$ python3 -q
>>> import numpy as np
>>> np.set_printoptions(precision=2, suppress=True, linewidth=160, legacy="1.25")
>>> W0 = np.array([[151, 142, 75, 66],
...     [142, 180, 80, 104],
...     [75, 80, 62, 17],
...     [66, 104, 17, 94]])
>>> W0
array([[151, 142,  75,  66],
       [142, 180,  80, 104],
       [ 75,  80,  62,  17],
       [ 66, 104,  17,  94]])
>>> q, R = np.linalg.qr(W0)
>>> np.round(abs(R[0, 0]), 2), round(np.linalg.norm(W0[:, 0]), 2)
(230.1, 230.1)
>>> q @ R
array([[151., 142.,  75.,  66.],
       [142., 180.,  80., 104.],
       [ 75.,  80.,  62.,  17.],
       [ 66., 104.,  17.,  94.]])
>>> L = np.linalg.cholesky(W0)
>>> L @ L.T
array([[151., 142.,  75.,  66.],
       [142., 180.,  80., 104.],
       [ 75.,  80.,  62.,  17.],
       [ 66., 104.,  17.,  94.]])
>>> data = np.loadtxt("arr.csv", delimiter=",")
>>> data
array([[ 2.,  0.,  1.,  0.],
       [-1., -1.,  1.,  0.],
       [ 0.,  1., -2.,  0.],
       [ 0.,  0.,  0.,  2.]])
>>> q, R = np.linalg.qr(data)
>>> np.round(q.T @ q, 2) + 0
array([[1., 0., 0., 0.],
       [0., 1., 0., 0.],
       [0., 0., 1., 0.],
       [0., 0., 0., 1.]])
>>> round(float(np.trace(q @ q.T)), 2)
4.0
>>> q.shape, R.shape
((4, 4), (4, 4))
>>> R
array([[-2.24, -0.45, -0.45,  0.  ],
       [ 0.  ,  1.34, -2.39,  0.  ],
       [ 0.  ,  0.  , -0.33,  0.  ],
       [ 0.  ,  0.  ,  0.  ,  2.  ]])
>>> ev, evecs = np.linalg.eig(data)
>>> np.sort(np.linalg.eigvals(np.linalg.inv(data)))
array([-5.16, -0.37,  0.5 ,  0.53])
>>> def softmax(z):
...     e = np.exp(z - z.max(axis=-1, keepdims=True))
...     return e / e.sum(axis=-1, keepdims=True)
... 
>>> np.round(softmax(10 * data[1]), 2) + 0
array([0., 0., 1., 0.])
>>> softmax(data).sum(axis=1)
array([1., 1., 1., 1.])
>>> scores = data @ data.T / np.sqrt(4)
>>> softmax(scores)[1] @ data
array([-0.52, -0.67,  0.74,  0.32])
>>> softmax(scores + np.triu(np.full(scores.shape, -np.inf), 1))
array([[1.  , 0.  , 0.  , 0.  ],
       [0.12, 0.88, 0.  , 0.  ],
       [0.03, 0.02, 0.95, 0.  ],
       [0.1 , 0.1 , 0.1 , 0.71]])
>>> data @ data
array([[ 4.,  1.,  0.,  0.],
       [-1.,  2., -4.,  0.],
       [-1., -3.,  5.,  0.],
       [ 0.,  0.,  0.,  4.]])
>>> (np.linalg.matrix_power((data != 0) + (data.T != 0) + np.eye(4), 4) > 0).astype(int)
array([[1, 1, 1, 0],
       [1, 1, 1, 0],
       [1, 1, 1, 0],
       [0, 0, 0, 1]])
>>> (data != 0).astype(int)
array([[1, 0, 1, 0],
       [1, 1, 1, 0],
       [0, 1, 1, 0],
       [0, 0, 0, 1]])
>>> np.flatnonzero(np.linalg.matrix_power((data != 0) + (data.T != 0) + np.eye(4), 4)[1])
array([0, 1, 2])
>>> np.round(np.linalg.det(data), 2)
2.0
>>> x = np.array([1, 8, 0, 4])
>>> y = data @ x
>>> c, lr = np.zeros(4), 1 / np.linalg.norm(data, 2) ** 2
>>> for i in range(150):
...     c -= lr * data.T @ (data @ c - y)
...     if i % 50 == 0: print(i, round(np.linalg.norm(data @ c - y), 2))
... 
0 4.66
50 0.86
100 0.74
>>> np.round(np.linalg.cond(data), 2)
17.67
>>> c
array([ 2.06,  4.62, -1.87,  4.  ])
>>> mat = np.array([[1.1, 2.0, 1.0, 1.0],
...     [2.0, 0.1, 0.0, 0.0],
...     [2.0, 0.0, 2.1, 2.0],
...     [1.0, 2.0, 1.0, 1.1]])
>>> ev, evecs = np.linalg.eig(mat)
>>> np.sort(np.linalg.eigvals(mat @ mat))
array([ 0.01,  1.46,  2.26, 21.1 ])
>>> np.round(mat @ evecs[:, 0] - ev[0] * evecs[:, 0], 2) + 0
array([0., 0., 0., 0.])
>>> ev
array([ 4.59, -1.5 ,  1.21,  0.1 ])
>>> q, evecs = np.linalg.qr(mat[:, :2])[0], np.linalg.qr(mat[:, 2:])[0]
>>> sig = np.linalg.svd(q.T @ evecs, compute_uv=False)
>>> round(np.linalg.norm(q @ q.T - evecs @ evecs.T, 2), 2)
0.73
>>> np.degrees(np.arccos(sig.clip(0, 1)))
array([25.08, 47.09])
>>> sig
array([0.91, 0.68])
>>> round(np.linalg.det(mat), 2)
-0.84
>>> mat @ mat
array([[8.21, 4.4 , 4.2 , 4.2 ],
       [2.4 , 4.01, 2.  , 2.  ],
       [8.4 , 8.  , 8.41, 8.4 ],
       [8.2 , 4.4 , 4.2 , 4.21]])
>>> np.allclose(mat, mat.T)
False
>>> np.linalg.matrix_power(mat, 4)
array([[147.68, 105.85,  96.24,  96.24],
       [ 62.53,  51.44,  43.32,  43.32],
       [227.69, 173.28, 157.29, 157.29],
       [147.68, 105.85,  96.24,  96.24]])
>>> assert mat == mat.T
Traceback (most recent call last):
  File "<python-input-49>", line 1, in <module>
    assert mat == mat.T
           ^^^^^^^^^^^^
ValueError: The truth value of an array with more than one element is ambiguous. Use a.any() or a.all()
>>> round(np.abs(np.linalg.eigvals(mat)).max(), 2)
4.59
>>> np.round(np.abs(np.linalg.svd(mat)[2][-1]), 2) + 0
array([0.  , 0.04, 0.69, 0.72])
>>> np.linalg.matrix_rank(mat, rtol=0.1)
3
>>> [round(float(x), 2) for x in np.linalg.svd(mat, compute_uv=False)[:3]]
[4.87, 2.18, 1.55]
>>> arr = np.array([[2, 0, 0], [2, 1, 0], [1, 2, 2]])
>>> rng = np.random.default_rng(115)
>>> labels = rng.permutation(3)
>>> labels
array([1, 0, 2])
>>> A2 = arr[labels][:, labels]
>>> np.trace(A2)
5
>>> np.diag(A2)
array([1, 2, 2])
>>> np.sort(np.abs(np.linalg.eigvals(A2)))
array([1., 2., 2.])
>>> round(float(np.linalg.det(A2)), 2), round(np.linalg.det(arr[labels]), 2)
(4.0, -4.0)
>>> A2
array([[1, 2, 0],
       [0, 2, 0],
       [2, 1, 2]])
>>> feats = np.load("data.npy")
>>> feats
array([[4., 1., 1.],
       [1., 4., 1.],
       [1., 1., 4.]])
>>> A2 = np.array([[3, 3, 0], [3, -1, -2]])
>>> Z = np.kron(A2, feats)
>>> np.linalg.matrix_rank(Z)
6
>>> Z.shape
(6, 9)
>>> np.sort(np.abs(np.fft.fft(feats[0]))), np.sort(np.linalg.svd(feats, compute_uv=False))
(array([3., 3., 6.]), array([3., 3., 6.]))
>>> np.fft.fft(feats[0])
array([6.+0.j, 3.+0.j, 3.+0.j])
>>> feats @ (-1.0) ** np.arange(3)
array([ 4., -2.,  4.])
>>> np.allclose(feats @ feats.T, feats.T @ feats)
True
>>> feats @ np.ones(3)
array([6., 6., 6.])
>>> r0 = np.array([-1, 0, 1])
>>> A2 = feats + np.outer(r0, np.eye(3)[0])
>>> np.round(np.linalg.det(A2) / np.linalg.det(feats), 2), np.round(1 + np.linalg.solve(feats, r0)[0], 2)
(0.67, 0.67)
>>> np.linalg.matrix_rank(np.linalg.inv(A2) - np.linalg.inv(feats), tol=1e-8)
1
>>> q, evecs = np.linalg.qr(feats[:, :1])[0], np.linalg.qr(feats[:, 1:])[0]
>>> sig = np.linalg.svd(q.T @ evecs, compute_uv=False)
>>> np.round(np.linalg.norm(q @ q.T - evecs @ evecs.T, 2), 2)
1.0
>>> ev, evecs = np.linalg.eigh(feats)
>>> x = np.array([1, -1, 2])
>>> np.abs(feats).sum(axis=1).max(), np.abs(ev).max()
(6.0, 6.0)
>>> evecs * np.sqrt(ev) @ evecs.T
array([[1.97, 0.24, 0.24],
       [0.24, 1.97, 0.24],
       [0.24, 0.24, 1.97]])
>>> (np.sign(evecs[:, -1].round(6)) == np.sign(evecs[0, -1].round(6))).astype(int)
array([1, 1, 1])
>>> E = np.load("test4.npy")
>>> E
array([[  1,  -3,   9, -27],
       [  1,  -2,   4,  -8],
       [  1,  -1,   1,  -1],
       [  1,   0,   0,   0]])
>>> np.round(np.linalg.det(2 * E), 2), round(float(np.linalg.det(E)), 2)
(192.0, 12.0)
>>> round(np.linalg.det(E.T), 2)
12.0
>>> np.round(np.poly(E), 2) + 0
array([ 1.,  0., 22., 10., 12.])
>>> Uu, sig, vt = np.linalg.svd(E)
>>> sig
array([30.07,  2.24,  0.92,  0.19])
>>> A2 = Uu[:, :1] @ np.diag(sig[:1]) @ vt[:1]
>>> np.linalg.matrix_rank(E, rtol=0.05)
2
>>> np.linalg.matrix_rank(A2)
1
>>> A2 = feats[0, 0] * feats[1:] - np.outer(feats[1:, 0], feats[0])
>>> A2
array([[ 0., 15.,  3.],
       [ 0.,  3., 15.]])
>>> np.linalg.matrix_rank(A2), np.linalg.matrix_rank(feats)
(2, 3)
>>> K = np.loadtxt("w.csv", delimiter=",")
>>> K
array([[-40.,   0.,   1.,   0.],
       [  1., -40.,   0.,  -1.],
       [ -2.,   1.,  59.,   0.],
       [  2.,   1.,   0.,  21.]])
>>> np.round(np.abs(np.linalg.eigvals(feats)).max(), 2)
6.0
>>> feats @ feats
array([[18.,  9.,  9.],
       [ 9., 18.,  9.],
       [ 9.,  9., 18.]])
>>> np.round(np.linalg.det(feats), 2)
54.0
>>> np.linalg.matrix_power(feats, 4)
array([[486., 405., 405.],
       [405., 486., 405.],
       [405., 405., 486.]])
>>> assert feats == feats.T
Traceback (most recent call last):
  File "<python-input-106>", line 1, in <module>
    assert feats == feats.T
           ^^^^^^^^^^^^^^^^
ValueError: The truth value of an array with more than one element is ambiguous. Use a.any() or a.all()
>>> M = np.load("case2.npy")
>>> M
array([[6, 5, 3],
       [5, 0, 1],
       [3, 1, 2]])
>>> x = np.array([-3, 2, 2])
>>> y = M @ x
>>> y
array([ -2, -13,  -3])
>>> np.linalg.solve(M, y + M[:, 0])
array([-2.,  2.,  2.])
>>> np.linalg.solve(M, 4 * y)
array([-12.,   8.,   8.])
>>> np.linalg.solve(M, y)
array([-3.,  2.,  2.])
>>> x = np.array([3, -2, -3])
>>> y = M @ x
>>> c, lr = np.zeros(3), 1 / np.linalg.norm(M, 2) ** 2
>>> for i in range(6):
...     c -= lr * M.T @ (M @ c - y)
...     if i % 1 == 0: print(i, round(np.linalg.norm(M @ c - y), 2))
... 
0 10.17
1 9.35
2 8.61
3 7.94
4 7.33
5 6.77
>>> round(float(np.linalg.cond(M)), 2)
11.31
>>> np.diff(M, axis=0)
array([[-1, -5, -2],
       [-2,  1,  1]])
>>> np.abs(M).max()
6
>>> M.mean(axis=0)
array([4.67, 2.  , 2.  ])
>>> M.sum(axis=0)
array([14,  6,  6])
>>> np.linalg.matrix_rank(M)
3
>>> ev, evecs = np.linalg.eigvalsh(M)
Traceback (most recent call last):
  File "<python-input-125>", line 1, in <module>
    ev, evecs = np.linalg.eigvalsh(M)
    ^^^^^^^^^
ValueError: too many values to unpack (expected 2)
>>> ev, evecs = np.linalg.eigh(M)
>>> ev
array([-2.92,  0.89, 10.03])
>>> np.round(evecs @ np.diag(ev) @ evecs.T, 2) + 0
array([[6., 5., 3.],
       [5., 0., 1.],
       [3., 1., 2.]])
>>> np.linalg.svd(M, compute_uv=False)
array([10.03,  2.92,  0.89])
>>> np.round(evecs.T @ M @ evecs, 2) + 0
array([[-2.92,  0.  ,  0.  ],
       [ 0.  ,  0.89,  0.  ],
       [ 0.  ,  0.  , 10.03]])
>>> np.abs(evecs[:, -1]).round(6).argmax()
0
